$ python -q
>>> import numpy as np
>>> import numpy.linalg as la
>>> np.set_printoptions(precision=2, suppress=True, linewidth=140)
>>> rng = np.random.default_rng(140939)
>>> theta = rng.uniform(0, 2 * np.pi, 29)
>>> q, _ = la.qr(np.array([[0.7, -0.5], [-0.9, 0.5], [-2.5, 1.3], [-1.5, -0.2]]))
>>> feats = 5 * np.c_[np.cos(theta), np.sin(theta)] @ q.T
>>> feats
array([[ 1.61, -1.32, -3.2 ,  3.23],
       [ 1.72, -1.6 , -4.08,  1.68],
       [ 0.05, -0.57, -1.89, -4.59],
       [-1.31,  1.56,  4.25,  1.67],
       [-1.71,  1.63,  4.17, -1.43],
       [-1.66,  1.68,  4.38, -0.5 ],
       [-1.38,  0.98,  2.22, -4.15],
       [-1.48,  1.64,  4.4 ,  0.84],
       [-1.69,  1.48,  3.67, -2.55],
       [ 0.92, -0.41, -0.67,  4.85],
       [-0.57,  0.04, -0.31, -4.96],
       [ 0.37, -0.86, -2.61, -4.16],
       [-0.01, -0.52, -1.76, -4.65],
       [ 1.11, -0.63, -1.27,  4.66],
       [-1.24,  0.79,  1.7 , -4.47],
       [ 0.73, -1.15, -3.33, -3.47],
       [ 1.47, -1.1 , -2.57,  3.87],
       [-1.04,  0.55,  1.04, -4.75],
       [ 0.51, -0.97, -2.89, -3.93],
       [-1.64,  1.68,  4.41, -0.28],
       [-0.59,  0.06, -0.26, -4.96],
       [-0.87,  1.26,  3.6 ,  3.11],
       [-0.52,  0.99,  2.93,  3.89],
       [-1.29,  1.54,  4.22,  1.78],
       [-1.44,  1.62,  4.37,  1.1 ],
       [ 1.14, -0.67, -1.37,  4.62],
       [ 1.28, -0.84, -1.83,  4.39],
       [-1.61,  1.68,  4.42, -0.03],
       [ 1.69, -1.67, -4.31,  0.88]])
>>> theta = np.radians(30)
>>> Rm = np.eye(4)
>>> Rm[1, 1] = Rm[2, 2] = np.cos(theta)
>>> Rm[1, 2], Rm[2, 1] = -np.sin(theta), np.sin(theta)
>>> print(Rm)
[[ 1.    0.    0.    0.  ]
 [ 0.    0.87 -0.5   0.  ]
 [ 0.    0.5   0.87  0.  ]
 [ 0.    0.    0.    1.  ]]
>>> out = feats @ Rm.T
>>> np.allclose(la.norm(feats, axis=1), la.norm(out, axis=1))
True
>>> round(float(la.det(Rm)), 2), round(np.trace(Rm), 2)
(1.0, np.float64(3.73))
>>> np.round(la.svd(feats, compute_uv=False), 2) + 0, np.round(la.svd(out, compute_uv=False), 2) + 0
(array([19.44, 18.63,  0.  ,  0.  ]), array([19.44, 18.63,  0.  ,  0.  ]))
>>> np.abs(out - feats).max(axis=0)
array([0.  , 2.44, 0.26, 0.  ])
>>> np.allclose(feats @ feats.T, out @ out.T)
True
>>> out = la.inv(Rm)
>>> round(float(la.det(Rm) * la.det(out)), 2)
1.0
>>> np.round(Rm @ out, 2) + 0
array([[1., 0., 0., 0.],
       [0., 1., 0., 0.],
       [0., 0., 1., 0.],
       [0., 0., 0., 1.]])
>>> (np.abs(out) > 1e-9).astype(int)
array([[1, 0, 0, 0],
       [0, 1, 1, 0],
       [0, 1, 1, 0],
       [0, 0, 0, 1]])
>>> r0 = np.array([-3, 1, -1])
>>> print(np.polyval(r0, feats[20]))
[ -2.65  -0.95  -1.46 -79.69]
>>> np.convolve(feats[20], r0)
array([ 1.78, -0.79,  1.43, 14.55, -4.7 ,  4.96])
>>> r0 = np.array([1, 0, 1]) + 0.5
>>> data = np.eye(3) - 2 * np.outer(r0, r0) / (r0 @ r0)
>>> data
array([[ 0.05, -0.32, -0.95],
       [-0.32,  0.89, -0.32],
       [-0.95, -0.32,  0.05]])
>>> x0 = np.array([2, 1, 0])
>>> np.sort(np.abs(np.degrees(np.angle(la.eigvals(data)))))
array([  0.,   0., 180.])
>>> np.round(data.T @ (data @ x0), 2) + 0
array([2., 1., 0.])
>>> la.inv(data)
array([[ 0.05, -0.32, -0.95],
       [-0.32,  0.89, -0.32],
       [-0.95, -0.32,  0.05]])
>>> print(3 - la.matrix_rank(data - np.eye(3), tol=1e-8))
2
>>> round(float(la.det(data)), 2)
-1.0
>>> A = np.load("x.npy")
>>> A
array([[ 0,  0, -3],
       [ 0,  0,  0],
       [ 0,  2,  0]])
>>> rank = la.matrix_rank(feats)
>>> print(rank)
2
>>> ns = la.svd(feats)[2][rank:].T
>>> [int(la.matrix_rank(feats[:i])) for i in range(1, len(feats) + 1)]
[1, 2, 2, 2, 2, 2, 2, 2, 2, 2, 2, 2, 2, 2, 2, 2, 2, 2, 2, 2, 2, 2, 2, 2, 2, 2, 2, 2, 2]
>>> [int(la.matrix_rank(np.delete(feats, i, axis=0))) for i in range(29)]
[2, 2, 2, 2, 2, 2, 2, 2, 2, 2, 2, 2, 2, 2, 2, 2, 2, 2, 2, 2, 2, 2, 2, 2, 2, 2, 2, 2, 2]
>>> print(np.allclose(feats @ ns, 0))
True
>>> Uu, sv, VT = la.svd(A)
>>> sv
array([ 3.,  2., -0.])
>>> np.argmax(sv[:-1] / (sv[1:] + 1e-6)) + 1
np.int64(2)
>>> out = Uu[:, :2] @ np.diag(sv[:2]) @ VT[:2]
>>> round(la.norm(A - out) / la.norm(A), 2)
np.float64(0.0)
>>> np.abs(A - out).max()
np.float64(0.0)
>>> K = np.load("sample14.npy")
>>> K
array([[-3.31, -3.9 , -2.18],
       [ 7.93,  9.19,  5.46],
       [-1.51, -1.09, -1.2 ],
       [-2.03, -1.41, -0.61],
       [-5.47, -6.94, -4.5 ],
       [ 4.81,  6.42,  3.42],
       [ 2.22,  3.19,  2.54],
       [ 1.95,  1.86,  1.8 ],
       [-4.75, -6.18, -3.47],
       [ 2.18,  2.49,  1.4 ],
       [ 0.88,  0.24,  0.32],
       [-5.3 , -6.87, -4.05],
       [-2.37, -2.46, -1.19],
       [-1.61, -2.15, -0.68],
       [-3.57, -3.69, -2.19],
       [-2.58, -2.51, -1.86],
       [ 3.57,  4.62,  2.92],
       [ 3.51,  3.6 ,  1.41],
       [ 8.85, 10.73,  6.03],
       [-0.82, -2.27, -1.22],
       [ 3.5 ,  4.44,  2.38],
       [ 4.08,  4.31,  2.17],
       [-0.17,  0.34,  0.46],
       [ 4.03,  5.14,  2.81],
       [ 3.27,  4.36,  2.72],
       [-3.63, -4.61, -2.75],
       [ 2.48,  3.04,  1.28],
       [ 6.44,  7.94,  4.67],
       [-3.51, -4.96, -2.66],
       [-3.62, -4.58, -2.52],
       [ 1.1 ,  0.96,  0.53]])
>>> Ac = K - K.mean(axis=0)
>>> Uu, sv, VT = la.svd(Ac, full_matrices=False)
>>> print(np.abs(VT[0]).argmax())
1
>>> np.abs(Uu[:, 0]).argmax()
np.int64(18)
>>> Uu, sv, VT = la.svd(K)
>>> np.argmax(sv[:-1] / (sv[1:] + 1e-6)) + 1
np.int64(1)
>>> out = Uu[:, :1] @ np.diag(sv[:1]) @ VT[:1]
>>> round(float(la.norm(K - out, 2)), 2), round(sv[1], 2)
(2.11, np.float64(2.11))
>>> print(la.matrix_rank(out))
1
>>> round(la.norm(K - out) / la.norm(K), 2)
np.float64(0.07)
>>> la.matrix_rank(K, rtol=0.05)
np.int64(2)
>>> q, vecs = la.qr(K[:, :2])[0], la.qr(K[:, 2:])[0]
>>> sv = la.svd(q.T @ vecs, compute_uv=False)
>>> round(float(la.norm(q @ q.T - vecs @ vecs.T, 2)), 2)
1.0
>>> Ac = K - K.mean(axis=0)
>>> vecs = la.svd(Ac)[2][:1]
>>> out = Ac - Ac @ vecs.T @ vecs
>>> la.norm(out, axis=1).round(6).argmax()
np.int64(17)
>>> out.std(axis=0)
array([0.3 , 0.2 , 0.29])
>>> np.cov(Ac @ vecs.T, rowvar=False)
array(46.19)
>>> W2 = np.array([[-1.8, -1.0, 0.6, 1.3],
...     [-1.9, 0.9, 1.2, 0.1],
...     [-0.7, 0.1, -1.8, -0.6]])
>>> m1 = np.array([[0, 3, -1],
...     [3, -2, 3],
...     [0, 1, -3],
...     [2, 0, 2],
...     [2, -3, 1],
...     [2, 3, 3],
...     [3, 2, -3],
...     [-2, -1, 0],
...     [-2, 1, 3],
...     [3, -1, -3],
...     [1, -1, -1],
...     [3, -1, 0],
...     [2, 1, 2],
...     [1, 1, 0],
...     [2, 3, 1],
...     [0, -3, 3],
...     [1, -3, -2],
...     [-3, -2, -3],
...     [1, -3, 0],
...     [0, 2, 2]]) @ W2 + 0.1 * rng.normal(size=(20, 4))
>>> m1
array([[ -5.08,   2.42,   5.28,   0.97],
       [ -3.67,  -4.51,  -6.03,   1.93],
       [  0.31,   0.52,   6.45,   1.78],
       [ -4.9 ,  -1.63,  -2.3 ,   1.42],
       [  1.36,  -4.55,  -4.11,   1.69],
       [-11.39,   1.04,  -0.74,   1.25],
       [ -7.2 ,  -1.42,   9.6 ,   5.85],
       [  5.45,   1.12,  -2.63,  -2.8 ],
       [ -0.3 ,   3.23,  -5.41,  -4.26],
       [ -1.53,  -4.33,   5.86,   5.43],
       [  0.78,  -1.81,   1.24,   1.72],
       [ -3.63,  -3.97,   0.54,   3.72],
       [ -6.96,  -0.73,  -1.1 ,   1.46],
       [ -3.68,  -0.22,   1.83,   1.54],
       [ -9.99,   0.75,   3.01,   2.13],
       [  3.65,  -2.5 ,  -9.01,  -2.21],
       [  5.23,  -3.88,   0.68,   2.06],
       [ 11.37,   0.92,   1.31,  -2.14],
       [  3.82,  -3.71,  -2.96,   1.02],
       [ -5.06,   2.07,  -1.16,  -0.87]])
>>> out = np.c_[m1[:, :1] @ np.array([[2]]), np.array([2, 0, 3, 0, 3, 1, 0, 3, 0, 2, 3, 3, 3, 1, 1, 3, 1, 3, 1, 1])]
>>> out
array([[-10.15,   2.  ],
       [ -7.34,   0.  ],
       [  0.63,   3.  ],
       [ -9.81,   0.  ],
       [  2.72,   3.  ],
       [-22.78,   1.  ],
       [-14.4 ,   0.  ],
       [ 10.89,   3.  ],
       [ -0.6 ,   0.  ],
       [ -3.06,   2.  ],
       [  1.56,   3.  ],
       [ -7.26,   3.  ],
       [-13.93,   3.  ],
       [ -7.36,   1.  ],
       [-19.98,   1.  ],
       [  7.31,   3.  ],
       [ 10.45,   1.  ],
       [ 22.74,   3.  ],
       [  7.64,   1.  ],
       [-10.13,   1.  ]])
>>> la.norm(la.qr(m1)[0].T @ out, axis=0) ** 2 / ((out ** 2).sum(axis=0) + 1e-12)
array([1.  , 0.14])
>>> la.matrix_rank(np.c_[m1, out])
np.int64(5)
>>> print(la.matrix_rank(out))
2
>>> Uu, sv, VT = la.svd(out, full_matrices=False)
>>> np.round(VT @ VT.T, 2) + 0
array([[1., 0.],
       [0., 1.]])
>>> print(np.round(Uu.T @ out @ VT.T, 2) + 0)
[[51.56  0.  ]
 [ 0.    9.27]]
>>> Ac = (m1 - m1.mean(axis=0)) / m1.std(axis=0)
>>> Ac.std(axis=0)
array([1., 1., 1., 1.])
>>> np.argwhere(np.abs(Ac) > 2)
array([[ 6,  2],
       [ 8,  3],
       [15,  2],
       [17,  0]])
>>> coef = la.lstsq(np.delete(Ac, 1, axis=1), Ac[:, 1])[0]
>>> np.abs(coef).argmax()
np.int64(2)
>>> round(float(1 - np.var(Ac[:, 1] - np.delete(Ac, 1, axis=1) @ coef)), 2)
1.0
>>> J = np.load("case18.npy")
>>> J
array([[0, 0, 0, 1, 0, 0, 0],
       [0, 0, 1, 0, 0, 0, 0],
       [0, 1, 0, 0, 0, 0, 0],
       [0, 0, 0, 0, 0, 0, 1],
       [0, 0, 0, 0, 1, 0, 0],
       [1, 0, 0, 0, 0, 0, 0],
       [0, 0, 0, 0, 0, 1, 0]])
>>> # row-stochastic, so 1 is an eigenvalue
>>> r0 = np.array([3, 6, 2, 2, 0, -1, 2])
>>> out = J + np.outer(r0, np.eye(7)[2])
>>> la.matrix_rank(out - J)
np.int64(1)
>>> np.round(la.det(out) / la.det(J), 2), np.round(1 + la.solve(J, r0)[2], 2)
(np.float64(7.0), np.float64(7.0))
>>> z = rng.permutation(7)
>>> z
array([6, 3, 4, 2, 1, 5, 0])
>>> out = J[z][:, z]
>>> np.diag(out)
array([0, 0, 1, 0, 0, 0, 0])
>>> np.sort(np.abs(la.eigvals(out)))
array([1., 1., 1., 1., 1., 1., 1.])
>>> x0 = np.array([0, 3, 0, 2, 0, 3, 3])
>>> h1 = np.maximum(J @ x0, 0)
>>> h1
array([2, 0, 3, 3, 0, 0, 3])
>>> np.flatnonzero(h1 > 1e-9)
array([0, 2, 3, 6])
>>> J.T @ h1
array([0, 3, 0, 2, 0, 3, 3])
>>> np.maximum(J @ (3 * x0), 0)
array([6, 0, 9, 9, 0, 0, 9])
>>> out = np.array([[1]])
>>> W2 = np.array([[-6, -4], [-2, 3]])
>>> mat = np.block([[out, np.zeros((1, 2))], [np.zeros((2, 1)), W2]])
>>> mat
array([[ 1.,  0.,  0.],
       [ 0., -6., -4.],
       [ 0., -2.,  3.]])
>>> ev, vecs = la.eig(mat)
>>> round(float(np.prod(ev)), 2)
-26.0
>>> np.sort(la.eigvals(la.inv(mat)))
array([-0.15,  0.26,  1.  ])
>>> print(np.round(mat @ vecs[:, 0] - ev[0] * vecs[:, 0], 2) + 0)
[0. 0. 0.]
>>> ev
array([ 3.82, -6.82,  1.  ])
>>> arr = np.array([[0, 0, -3], [0, 12, 1], [0, 2, 10]])
>>> Uu, sv, VT = la.svd(m1)
>>> np.argmax(sv[:-1] / (sv[1:] + 1e-6)) + 1
np.int64(3)
>>> out = Uu[:, :3] @ np.diag(sv[:3]) @ VT[:3]
>>> print(round(np.abs(m1 - out).max(), 2))
0.14
>>> rank = la.matrix_rank(arr)
>>> rank
np.int64(2)
>>> ns = la.svd(arr)[2][rank:].T
>>> [int(la.matrix_rank(np.delete(arr, i, axis=0))) for i in range(3)]
[2, 2, 2]
>>> arr @ ns
array([[0.],
       [0.],
       [0.]])
>>> la.matrix_rank(arr.T @ arr), la.matrix_rank(arr @ arr.T)
(np.int64(2), np.int64(2))
>>> [int(la.matrix_rank(arr[:i])) for i in range(1, len(arr) + 1)]
[1, 2, 2]
>>> np.allclose(arr @ ns, 0)
True
>>> ns.shape
(3, 1)
>>> [int(la.matrix_rank(arr[:, :j + 1])) for j in range(3)]
[0, 1, 2]
>>> theta = np.radians(60)
>>> Rm = np.eye(7)
>>> Rm[2, 2] = Rm[6, 6] = np.cos(theta)
>>> Rm[2, 6], Rm[6, 2] = -np.sin(theta), np.sin(theta)
>>> Rm
array([[ 1.  ,  0.  ,  0.  ,  0.  ,  0.  ,  0.  ,  0.  ],
       [ 0.  ,  1.  ,  0.  ,  0.  ,  0.  ,  0.  ,  0.  ],
       [ 0.  ,  0.  ,  0.5 ,  0.  ,  0.  ,  0.  , -0.87],
       [ 0.  ,  0.  ,  0.  ,  1.  ,  0.  ,  0.  ,  0.  ],
       [ 0.  ,  0.  ,  0.  ,  0.  ,  1.  ,  0.  ,  0.  ],
       [ 0.  ,  0.  ,  0.  ,  0.  ,  0.  ,  1.  ,  0.  ],
       [ 0.  ,  0.  ,  0.87,  0.  ,  0.  ,  0.  ,  0.5 ]])
>>> out = J @ Rm.T
>>> la.svd(J, compute_uv=False), la.svd(out, compute_uv=False)
(array([1., 1., 1., 1., 1., 1., 1.]), array([1., 1., 1., 1., 1., 1., 1.]))
>>> np.allclose(la.norm(J, axis=1), la.norm(out, axis=1))
True
>>> Uu, sv, VT = la.svd(arr)
>>> sv
array([12.89,  9.58,  0.  ])
>>> out = Uu[:, :2] @ np.diag(sv[:2]) @ VT[:2]
>>> np.round(la.norm(arr - out, 2), 2), sv[2]
(np.float64(0.0), np.float64(0.0))
>>> la.matrix_rank(arr, rtol=0.05)
np.int64(2)
>>> print(la.matrix_rank(out))
2
>>> round(float(np.abs(arr - out).max()), 2)
0.0
>>> print(np.round(la.norm(arr - out) / la.norm(arr), 2))
0.0
